$ python -q
>>> import numpy as np
>>> np.set_printoptions(suppress=True, linewidth=120)
>>> J = np.load("out7.npy")
>>> J
array([[-2, -3,  3, -3],
       [-1, -1,  3, -3],
       [ 2,  2, -3,  0],
       [-2, -2, -1, -3]])
>>> proj = np.triu(np.array([[1, 1, 2, 1], [0, 3, 2, 2], [0, 2, 2, 3], [0, 1, 1, 2]]), 1) + np.eye(4)
>>> B = proj @ J @ np.linalg.inv(proj)
>>> np.round(np.linalg.det(B), 2)
np.float64(33.0)
>>> np.linalg.matrix_rank(B)
np.int64(4)
>>> np.round(np.linalg.det(2 * J), 2), np.round(np.linalg.det(J), 2)
(np.float64(528.0), np.float64(33.0))
>>> print(np.einsum("ii->", J))
-9
>>> np.round(np.linalg.eigvals(J), 2)
array([-7.85,  1.6 ,  0.75, -3.5 ])
>>> round(float(np.linalg.det(J[::-1])), 2)
33.0
>>> np.round(np.poly(J), 2)
array([  1.,   9.,   2., -51.,  33.])
>>> np.kron(np.eye(2, dtype=int), J)
array([[-2, -3,  3, -3,  0,  0,  0,  0],
       [-1, -1,  3, -3,  0,  0,  0,  0],
       [ 2,  2, -3,  0,  0,  0,  0,  0],
       [-2, -2, -1, -3,  0,  0,  0,  0],
       [ 0,  0,  0,  0, -2, -3,  3, -3],
       [ 0,  0,  0,  0, -1, -1,  3, -3],
       [ 0,  0,  0,  0,  2,  2, -3,  0],
       [ 0,  0,  0,  0, -2, -2, -1, -3]])
>>> round(float(np.linalg.det(J.T)), 2)
33.0
>>> u = np.array([0, 9, 1, 2])
>>> B = J + np.outer(u, np.eye(4)[1])
>>> B
array([[-2., -3.,  3., -3.],
       [-1.,  8.,  3., -3.],
       [ 2.,  3., -3.,  0.],
       [-2.,  0., -1., -3.]])
>>> np.linalg.matrix_rank(B - J)
np.int64(1)
>>> np.round(np.linalg.det(B) / np.linalg.det(J), 2), round(1 + np.linalg.solve(J, u)[1], 2)
(np.float64(7.73), np.float64(7.73))
>>> E = np.array([[2, 0, 0, 0], [0, -3, 0, 0], [0, 0, 3, 0], [0, 0, 0, -1]])
>>> np.linalg.determinant(J)
Traceback (most recent call last):
  File "<python-input-21>", line 1, in <module>
    np.linalg.determinant(J)
    ^^^^^^^^^^^^^^^^^^^^^
AttributeError: module 'numpy.linalg' has no attribute 'determinant'
>>> np.allclose(J, J.T)
False
>>> np.trace(J)
np.int64(-9)
>>> np.allclose(J @ J.T, J.T @ J)
False
>>> np.round(np.sort(np.abs(np.linalg.eigvals(J))), 2)
array([0.75, 1.6 , 3.5 , 7.85])
>>> assert J == J.T
Traceback (most recent call last):
  File "<python-input-26>", line 1, in <module>
    assert J == J.T
           ^^^^^^^^
ValueError: The truth value of an array with more than one element is ambiguous. Use a.any() or a.all()
